$ ipython --no-banner

In [1]: import numpy as np

In [2]: np.set_printoptions(precision=4, suppress=True, linewidth=200)

In [3]: def tidy(a):
   ...:     return np.round(a, 4) + 0
   ...: 

In [4]: mat = np.load("dump.npy")

In [5]: print(mat)
[[ 0.7     1.4     5.6861]
 [ 0.3    -0.4    -1.5247]
 [-0.3     1.8     7.2117]
 [ 0.     -0.4    -1.5639]
 [ 0.1    -0.7    -2.7481]
 [ 0.4     0.4     1.5967]
 [ 0.3     1.4     5.5142]
 [ 1.      1.      4.034 ]
 [ 0.1     2.      8.0297]
 [ 0.4    -0.8    -3.2052]
 [-0.2    -0.2    -0.8189]
 [ 0.5     0.7     2.8018]
 [ 0.3     0.6     2.4419]
 [ 0.     -1.1    -4.4116]
 [ 0.6     1.7     6.834 ]
 [-1.2    -0.4    -1.588 ]
 [ 0.5     0.6     2.5117]
 [ 0.6    -1.5    -6.0599]
 [ 1.      2.7    10.8343]
 [-0.1    -0.2    -0.8267]
 [ 0.1     1.5     6.0378]
 [ 0.1    -0.6    -2.398 ]
 [-0.8     0.7     2.8121]
 [-0.4    -0.3    -1.1828]
 [-0.8    -1.3    -5.3326]]

In [6]: x = np.array([-2, -1, 3])

In [7]: rhs = mat @ x

In [8]: print(tidy(np.linalg.solve(mat.T @ mat, mat.T @ rhs)))
[-2. -1.  3.]

In [9]: print(tidy(np.linalg.lstsq(mat, rhs)[0]))
[-2. -1.  3.]

In [10]: rng = np.random.default_rng(734424)

In [11]: rhs = rhs + 0.3 * rng.normal(size=25)

In [12]: print(tidy(rhs))
[ 14.1049  -4.7615  20.5553  -4.0422  -7.9829   3.3227  14.5637   8.8075  21.9673  -9.5687  -1.7027   6.6979   5.9864 -12.2991  17.9038  -2.1557   6.3804 -17.8407  27.0704  -2.0812  16.8063  -6.7159
   9.4128  -2.4056 -12.9671]

In [13]: coef, *_ = np.linalg.lstsq(mat, rhs)

In [14]: print([round(float(np.linalg.norm(np.linalg.solve(mat.T @ mat + lam * np.eye(3), mat.T @ rhs))), 2) for lam in (0, 1, 10, 100)])
[5.38, 3.19, 2.66, 2.19]

In [15]: M = np.load("sample6.npy")

In [16]: print(M)
[[9 0 0]
 [0 9 0]
 [0 0 1]]

In [17]: print([int(np.linalg.matrix_rank(np.linalg.matrix_power(M, p))) for p in range(1, 4)])
[3, 3, 3]

In [18]: print(np.linalg.matrix_power(M - np.diag(np.diag(M)), 3))
[[0 0 0]
 [0 0 0]
 [0 0 0]]

In [19]: print(M @ M)
[[81  0  0]
 [ 0 81  0]
 [ 0  0  1]]

In [20]: low = np.linalg.cholesky(M)

In [21]: print(np.prod(np.diag(low)) ** 2, tidy(np.linalg.det(M)))
81.0 81.0

In [22]: print(low @ low.T)
[[9. 0. 0.]
 [0. 9. 0.]
 [0. 0. 1.]]

In [23]: U, sigma, Vh = np.linalg.svd(mat)

In [24]: print(tidy(sigma))
[24.0813  2.4589  0.0555]

In [25]: M2 = U[:, :2] @ np.diag(sigma[:2]) @ Vh[:2]

In [26]: print(np.linalg.matrix_rank(mat, rtol=0.05))
2

In [27]: print(tidy(np.linalg.norm(mat - M2, 2)), tidy(sigma[2]))
0.0555 0.0555

In [28]: print(tidy(np.abs(mat - M2).max()))
0.0264

In [29]: W2 = mat[[4, 14]].astype(float)

In [30]: for _ in range(5):
    ...:     idx = np.linalg.norm(mat[:, None] - W2, axis=-1).argmin(axis=1)
    ...:     W2 = np.array([mat[idx == j].mean(axis=0) for j in range(2)])
    ...: 

In [31]: print(idx)
[1 0 1 0 0 1 1 1 1 0 0 1 1 0 1 0 1 0 1 0 1 0 1 0 0]

In [32]: print(np.abs(W2[1] - W2[0]).argmax())
2

In [33]: print(tidy(W2[1] - W2[0]))
[0.4385 1.9276 7.7419]
